$ ipython --no-banner

In [1]: import numpy as np

In [2]: np.set_printoptions(precision=2, suppress=True, linewidth=160, floatmode="fixed")

In [3]: rd = lambda a: np.round(a, 2) + 0

In [4]: arr = np.loadtxt("w.csv", delimiter=",")

In [5]: print(arr)
[[  6.00 -12.00 -12.00   0.00]
 [  4.00  -8.00  -8.00   0.00]
 [  1.00  -2.00  -2.00   0.00]]

In [6]: print(arr.reshape(2, -1))
[[  6.00 -12.00 -12.00   0.00   4.00  -8.00]
 [ -8.00   0.00   1.00  -2.00  -2.00   0.00]]

In [7]: arr.reshape(-1, 2)
Out[7]: 
array([[  6.00, -12.00],
       [-12.00,   0.00],
       [  4.00,  -8.00],
       [ -8.00,   0.00],
       [  1.00,  -2.00],
       [ -2.00,   0.00]])

In [8]: blk = arr.reshape(3, 2, -1)

In [9]: blk[:, 0]
Out[9]: 
array([[  6.00, -12.00],
       [  4.00,  -8.00],
       [  1.00,  -2.00]])

In [10]: np.swapaxes(blk, 1, 2)[2]
Out[10]: 
array([[ 1.00, -2.00],
       [-2.00,  0.00]])

In [11]: np.einsum("ihd,jhd->hij", blk, blk).shape
Out[11]: (2, 3, 3)

In [12]: U, s, Vh = np.linalg.svd(arr, full_matrices=False)

In [13]: np.cumsum(s ** 2) / np.sum(s ** 2)
Out[13]: array([1.00, 1.00, 1.00])

In [14]: U.shape, s.shape, Vh.shape
Out[14]: ((3, 3), (3,), (3, 4))

In [15]: rd(s)
Out[15]: array([21.84,  0.00,  0.00])

In [16]: rd(s / s[0])
Out[16]: array([1.00, 0.00, 0.00])

In [17]: print((s > 1e-8).sum())
1

In [18]: F = np.load("block3.npy")

In [19]: F
Out[19]: 
array([[ 0.10, -0.50,  0.90,  0.90],
       [-0.20,  2.00, -1.70,  0.60],
       [-0.40,  1.10, -1.30, -0.80],
       [ 0.60, -1.30,  0.70,  0.80],
       [-0.20, -0.10, -0.90, -0.40],
       [ 0.70, -0.30, -1.50,  1.00],
       [-1.10,  0.90, -0.80, -2.30],
       [-0.10,  0.30,  0.70, -1.00],
       [ 0.30,  0.10, -1.00, -1.10],
       [ 0.40,  1.60, -0.50, -0.20],
       [ 1.00, -1.20,  0.20, -0.20],
       [ 1.70, -0.30,  0.10, -0.40],
       [ 0.10,  0.30,  1.90,  0.20],
       [ 2.40, -0.60,  2.70, -0.30],
       [ 1.20, -0.70,  1.20, -1.20],
       [ 0.10,  1.10,  0.40, -0.80],
       [-0.10,  1.50, -0.70, -1.10],
       [ 0.80,  0.00, -2.50,  0.50],
       [ 0.90, -0.80,  1.90, -1.80],
       [ 1.00, -0.90,  0.60,  0.90],
       [ 0.00, -0.10,  0.20, -1.00]])

In [20]: vec = np.array([-5, 0, 3, 5])

In [21]: y = F @ vec

In [22]: rd(np.linalg.solve(F.T @ F, F.T @ y))
Out[22]: array([-5.00,  0.00,  3.00,  5.00])

In [23]: print(rd(np.linalg.lstsq(F, y)[0]))
[-5.00  0.00  3.00  5.00]

In [24]: rng = np.random.default_rng(984)

In [25]: y = y + 0.05 * rng.normal(size=21)

In [26]: rd(y)
Out[26]: 
array([  6.68,  -1.08,  -5.97,   3.07,  -3.70,  -3.05,  -8.37,  -2.29, -10.00,  -4.47,  -5.41, -10.26,   6.17,  -5.42,  -8.35,  -3.32,  -7.11,  -9.02,  -7.81,
         1.28,  -4.32])

In [27]: coef, *_ = np.linalg.lstsq(F, y)

In [28]: coef.round()
Out[28]: array([-5.00, -0.00,  3.00,  5.00])

In [29]: rd(coef)
Out[29]: array([-5.02,  0.00,  3.01,  4.99])

In [30]: [round(float(np.linalg.norm(np.linalg.solve(F.T @ F + lam * np.eye(4), F.T @ y))), 2) for lam in (0, 1, 10, 100)]
Out[30]: [7.69, 7.13, 4.37, 0.94]

In [31]: feats = np.array([[-1.3, -0.6, 1.8], [-0.3, 0.3, -0.1]])

In [32]: u, g = feats[1], feats[0]

In [33]: u @ u
Out[33]: np.float64(0.19)

In [34]: u @ g
Out[34]: np.float64(0.03)

In [35]: p = (u @ g) / (u @ u) * u

In [36]: print(np.linalg.matrix_rank(np.outer(u, g)))
1

In [37]: rd(p)
Out[37]: array([-0.05,  0.05, -0.02])

In [38]: rd(np.linalg.norm(u + g) ** 2 + np.linalg.norm(u - g) ** 2)
Out[38]: np.float64(10.96)

In [39]: rd(np.outer(u, g))
Out[39]: 
array([[ 0.39,  0.18, -0.54],
       [-0.39, -0.18,  0.54],
       [ 0.13,  0.06, -0.18]])

In [40]: rd(g - p)
Out[40]: array([-1.25, -0.65,  1.82])

In [41]: rd((g - p) @ u)
Out[41]: np.float64(0.0)

In [42]: A2 = np.array([[3, 0], [-3, -1]])

In [43]: C = np.kron(A2, feats)

In [44]: print(rd(np.linalg.norm(C, 2)), rd(np.linalg.norm(A2, 2) * np.linalg.norm(feats, 2)))
9.9 9.9

In [45]: mat = np.diag(np.array([1, 4, -1]))

In [46]: mat
Out[46]: 
array([[ 1,  0,  0],
       [ 0,  4,  0],
       [ 0,  0, -1]])

In [47]: vals, vecs = np.linalg.eigh(mat)

In [48]: vec = np.array([0, 1, 2])

In [49]: (np.sign(vecs[:, -1].round(6)) == np.sign(vecs[0, -1].round(6))).astype(int)
Out[49]: array([1, 0, 1])

In [50]: rd(np.linalg.eigvalsh(mat[1:, 1:]))
Out[50]: array([-1.00,  4.00])

In [51]: vec @ mat @ vec / (vec @ vec), vals[0], vals[-1]
Out[51]: (np.float64(0.0), np.float64(-1.0), np.float64(4.0))

In [52]: np.flatnonzero(np.linalg.matrix_power((mat != 0) + (mat.T != 0) + np.eye(3), 3)[2])
Out[52]: array([2])

In [53]: print((mat != 0).astype(int))
[[1 0 0]
 [0 1 0]
 [0 0 1]]

In [54]: rd(np.sort(np.linalg.eigvals(mat).real))
Out[54]: array([-1.00,  1.00,  4.00])

In [55]: vals, vecs = np.linalg.eigh(mat)

In [56]: print(vecs @ np.diag(vals) @ vecs.T)
[[ 1.00  0.00  0.00]
 [ 0.00  4.00  0.00]
 [ 0.00  0.00 -1.00]]

In [57]: vecs.T @ mat @ vecs
Out[57]: 
array([[-1.00,  0.00,  0.00],
       [ 0.00,  1.00,  0.00],
       [ 0.00,  0.00,  4.00]])

In [58]: (vals > 1e-8).sum(), (vals < -1e-8).sum()
Out[58]: (np.int64(2), np.int64(1))

In [59]: vals.sum(), np.trace(mat)
Out[59]: (np.float64(4.0), np.int64(4))

In [60]: np.unique(vals.round(6) + 0, return_counts=True)[1]
Out[60]: array([1, 1, 1])

In [61]: vecs.T @ vecs
Out[61]: 
array([[1.00, 0.00, 0.00],
       [0.00, 1.00, 0.00],
       [0.00, 0.00, 1.00]])

In [62]: rd(np.linalg.svd(mat, compute_uv=False))
Out[62]: array([4.00, 1.00, 1.00])

In [63]: Q, Rm = np.linalg.qr(mat)

In [64]: Q
Out[64]: 
array([[ 1.00,  0.00,  0.00],
       [-0.00,  1.00,  0.00],
       [-0.00, -0.00,  1.00]])

In [65]: np.trace(Q @ Q.T)
Out[65]: np.float64(3.0)

In [66]: Rm
Out[66]: 
array([[ 1.00,  0.00,  0.00],
       [ 0.00,  4.00,  0.00],
       [ 0.00,  0.00, -1.00]])

In [67]: np.abs(np.diag(Rm))
Out[67]: array([1.00, 4.00, 1.00])

In [68]: C = F[[13, 2]].astype(float)

In [69]: for _ in range(4):
    ...:     labels = np.linalg.norm(F[:, None] - C, axis=-1).argmin(axis=1)
    ...:     C = np.array([F[labels == j].mean(axis=0) for j in range(2)])
    ...: 

In [70]: labels
Out[70]: array([0, 1, 1, 0, 1, 1, 1, 1, 1, 1, 0, 0, 0, 0, 0, 1, 1, 1, 0, 0, 1])

In [71]: rd(C[1] - C[0])
Out[71]: array([-0.98,  1.34, -1.93, -0.43])

In [72]: print(rd(C))
[[ 1.00 -0.67  1.13 -0.12]
 [ 0.02  0.68 -0.80 -0.55]]

In [73]: th = np.deg2rad(86)

In [74]: data = np.eye(4)

In [75]: data[np.ix_([1, 3], [1, 3])] = [[np.cos(th), -np.sin(th)], [np.sin(th), np.cos(th)]]

In [76]: rd(data)
Out[76]: 
array([[ 1.00,  0.00,  0.00,  0.00],
       [ 0.00,  0.07,  0.00, -1.00],
       [ 0.00,  0.00,  1.00,  0.00],
       [ 0.00,  1.00,  0.00,  0.07]])

In [77]: U, s = np.linalg.svd(data)
Traceback (most recent call last):
  Cell In[77], line 1
    U, s = np.linalg.svd(data)
ValueError: too many values to unpack (expected 2)


In [78]: U, s, Vh = np.linalg.svd(data, full_matrices=False)

In [79]: rd(s)
Out[79]: array([1.00, 1.00, 1.00, 1.00])

In [80]: print(np.sqrt((s ** 2).sum()), rd(np.linalg.norm(data)))
2.0 2.0

In [81]: rd(s / s[0])
Out[81]: array([1.00, 1.00, 1.00, 1.00])

In [82]: np.cumsum(s ** 2) / np.sum(s ** 2)
Out[82]: array([0.25, 0.50, 0.75, 1.00])

In [83]: vec = np.array([0, 0, -3, 5])

In [84]: rd(np.sort(np.abs(np.degrees(np.angle(np.linalg.eigvals(data))))))
Out[84]: array([ 0.00,  0.00, 86.00, 86.00])

In [85]: rd(np.linalg.det(data))
Out[85]: np.float64(1.0)

In [86]: rd(np.linalg.inv(data))
Out[86]: 
array([[ 1.00,  0.00,  0.00,  0.00],
       [ 0.00,  0.07,  0.00,  1.00],
       [ 0.00,  0.00,  1.00,  0.00],
       [ 0.00, -1.00,  0.00,  0.07]])

In [87]: print(rd(np.abs(np.linalg.eigvals(data))))
[1.00 1.00 1.00 1.00]

In [88]: rd(data.T @ (data @ vec))
Out[88]: array([ 0.00,  0.00, -3.00,  5.00])

In [89]: rd(np.linalg.norm(vec)), rd(np.linalg.norm(data @ vec))
Out[89]: (np.float64(5.83), np.float64(5.83))

In [90]: print(4 - np.linalg.matrix_rank(data - np.eye(4), tol=1e-8))
2

In [91]: [p for p in range(1, 25) if np.allclose(np.linalg.matrix_power(data, p), np.eye(4))]
Out[91]: []

In [92]: A = np.array([[0.0, 1.7, 1.9],
    ...:     [0.4, -0.3, 0.6],
    ...:     [-0.2, 0.7, 0.4],
    ...:     [0.6, -0.1, 0.6]])

In [93]: A[0] = A[1] + 0.1 * rng.normal(size=3)

In [94]: rd(A)
Out[94]: 
array([[ 0.52, -0.32,  0.57],
       [ 0.40, -0.30,  0.60],
       [-0.20,  0.70,  0.40],
       [ 0.60, -0.10,  0.60]])

In [95]: proj = A @ np.linalg.solve(A.T @ A, A.T)

In [96]: rd(proj)
Out[96]: 
array([[ 0.37,  0.41, -0.08,  0.24],
       [ 0.41,  0.73,  0.05, -0.16],
       [-0.08,  0.05,  0.99,  0.03],
       [ 0.24, -0.16,  0.03,  0.91]])

In [97]: rd(np.diag(proj))
Out[97]: array([0.37, 0.73, 0.99, 0.91])

In [98]: rd(np.linalg.eigvalsh(proj))
Out[98]: array([0.00, 1.00, 1.00, 1.00])

In [99]: print(rd(np.trace(proj)))
3.0

In [100]: U, s, Vh = np.linalg.svd(proj)

In [101]: vecs = Vh[:(s > 1e-8).sum()]

In [102]: vec = proj[3] + 3 * proj[2] + rng.integers(2) * np.eye(4)[1]

In [103]: rd(vec)
Out[103]: array([0.00, 0.00, 3.00, 1.00])

In [104]: rd(np.linalg.norm(vec - vecs.T @ vecs @ vec))
Out[104]: np.float64(0.0)

In [105]: rd(vecs.T @ vecs)
Out[105]: 
array([[ 0.37,  0.41, -0.08,  0.24],
       [ 0.41,  0.73,  0.05, -0.16],
       [-0.08,  0.05,  0.99,  0.03],
       [ 0.24, -0.16,  0.03,  0.91]])

In [106]: rd(np.diag(vecs.T @ vecs))
Out[106]: array([0.37, 0.73, 0.99, 0.91])

In [107]: vec = np.array([0, -4, 5])

In [108]: y = A @ vec

In [109]: rd(np.linalg.solve(A.T @ A, A.T @ y))
Out[109]: array([ 0.00, -4.00,  5.00])

In [110]: rd(np.linalg.lstsq(A, y)[0])
Out[110]: array([ 0.00, -4.00,  5.00])

In [111]: y = y + 0.1 * rng.normal(size=4)

In [112]: rd(y)
Out[112]: array([ 4.03,  4.10, -0.73,  3.46])

In [113]: coef, *_ = np.linalg.lstsq(A, y)

In [114]: rd(np.linalg.norm(y - A @ coef))
Out[114]: np.float64(0.06)

In [115]: coef.round()
Out[115]: array([ 0.00, -4.00,  5.00])

In [116]: [round(float(np.linalg.norm(np.linalg.solve(A.T @ A + lam * np.eye(3), A.T @ y))), 2) for lam in (0, 1, 10, 100)]
Out[116]: [5.94, 3.17, 0.79, 0.09]

In [117]: rd(coef)
Out[117]: array([ 0.43, -3.60,  4.70])

In [118]: u = np.array([0, 1, 1])

In [119]: print(rd(np.polyval(u, A[0])))
[1.52 0.68 1.57]

In [120]: rd(np.correlate(A[0], A[3], "full"))
Out[120]: array([ 0.31, -0.25,  0.69, -0.25,  0.34])

In [121]: rd(np.array([np.convolve(row, u, "same") for row in A]))
Out[121]: 
array([[ 0.52,  0.19,  0.25],
       [ 0.40,  0.10,  0.30],
       [-0.20,  0.50,  1.10],
       [ 0.60,  0.50,  0.50]])

In [122]: Q, vecs = np.linalg.qr(A[:, :1])[0], np.linalg.qr(A[:, 1:])[0]

In [123]: s = np.linalg.svd(Q.T @ vecs, compute_uv=False)

In [124]: print(rd(s))
[0.97]

In [125]: rd(np.linalg.norm(Q @ Q.T - vecs @ vecs.T, 2))
Out[125]: np.float64(1.0)

In [126]: (s > 0.9).sum()
Out[126]: np.int64(1)

In [127]: m1 = np.load("case10.npy")

In [128]: m1
Out[128]: 
array([[ 1,  0,  0,  0,  0],
       [-3,  1,  0,  0,  0],
       [-2,  6,  1,  0,  0],
       [-5, -3, -5,  1,  0],
       [ 7,  7,  1, -3,  1]])

In [129]: # triangular: eigenvalues sit on the diagonal

In [130]: vec = np.array([1, -2, 1])

In [131]: h1 = np.maximum(A @ vec, 0)

In [132]: rd(A.T @ h1)
Out[132]: array([ 2.38, -1.18,  2.80])

In [133]: rd(np.tanh(A @ vec))
Out[133]: array([ 0.94,  0.92, -0.83,  0.89])

In [134]: rd(A * (h1 > 1e-9)[:, None])
Out[134]: 
array([[ 0.52, -0.32,  0.57],
       [ 0.40, -0.30,  0.60],
       [ 0.00,  0.00,  0.00],
       [ 0.60, -0.10,  0.60]])

In [135]: rd(np.maximum(A @ (3 * vec), 0))
Out[135]: array([5.21, 4.80, 0.00, 4.20])

In [136]: rd(h1)
Out[136]: array([1.74, 1.60, 0.00, 1.40])

In [137]: def softmax(z):
     ...:     e = np.exp(z - z.max(axis=-1, keepdims=True))
     ...:     return e / e.sum(axis=-1, keepdims=True)
     ...: 

In [138]: rd(softmax(10 * A[3]))
Out[138]: array([0.50, 0.00, 0.50])

In [139]: rd(softmax(A).sum(axis=1))
Out[139]: array([1.00, 1.00, 1.00, 1.00])

In [140]: rd(softmax(A[3]))
Out[140]: array([0.40, 0.20, 0.40])

In [141]: att = A @ A.T / np.sqrt(3)

In [142]: softmax(att).round(6).argmax(axis=1)
Out[142]: array([0, 0, 2, 3])

In [143]: print(rd(softmax(att)))
[[0.28 0.27 0.18 0.28]
 [0.28 0.27 0.18 0.27]
 [0.21 0.22 0.34 0.23]
 [0.27 0.26 0.19 0.28]]

In [144]: rd(softmax(att + np.triu(np.full(att.shape, -np.inf), 1)))
Out[144]: 
array([[1.00, 0.00, 0.00, 0.00],
       [0.51, 0.49, 0.00, 0.00],
       [0.28, 0.29, 0.44, 0.00],
       [0.27, 0.26, 0.19, 0.28]])

In [145]: blk = np.stack([m1, -1 * m1, m1[::-1]])

In [146]: np.linalg.matrix_rank(blk.reshape(3, -1))
Out[146]: np.int64(2)

In [147]: blk.shape
Out[147]: (3, 5, 5)

In [148]: rd(np.linalg.norm(blk, axis=(1, 2)))
Out[148]: array([14.87, 14.87, 14.87])

In [149]: print(np.linalg.matrix_rank(blk))
[5 5 5]

In [150]: K = np.array([[-2, -3, -3, 2], [-2, 1, 2, -3], [1, -1, 3, 2], [0, 1, -1, 1]])

In [151]: K[-1] = K[0] + -3 * K[1]

In [152]: K
Out[152]: 
array([[-2, -3, -3,  2],
       [-2,  1,  2, -3],
       [ 1, -1,  3,  2],
       [ 4, -6, -9, 11]])

In [153]: np.unravel_index(np.abs(K).argmax(), K.shape)
Out[153]: (np.int64(3), np.int64(3))

In [154]: K.shape
Out[154]: (4, 4)

In [155]: np.diff(K, axis=0)
Out[155]: 
array([[  0,   4,   5,  -5],
       [  3,  -2,   1,   5],
       [  3,  -5, -12,   9]])

In [156]: K.sum(axis=0)
Out[156]: array([ 1, -9, -7, 12])

In [157]: rd(np.linalg.svd(K, compute_uv=False))
Out[157]: array([16.87,  4.43,  2.95,  0.00])

In [158]: K.mean(axis=0)
Out[158]: array([ 0.25, -2.25, -1.75,  3.00])

In [159]: print(rd(np.linalg.norm(K)))
17.69

In [160]: U, s, Vh = np.linalg.svd(K)

In [161]: rd(s)
Out[161]: array([16.87,  4.43,  2.95,  0.00])

In [162]: A2 = U[:, :3] @ np.diag(s[:3]) @ Vh[:3]

In [163]: print(rd(np.abs(K - A2).max()))
0.0

In [164]: np.linalg.matrix_rank(K, rtol=0.05)
Out[164]: np.int64(3)

In [165]: rd(np.linalg.norm(K - A2) / np.linalg.norm(K))
Out[165]: np.float64(0.0)
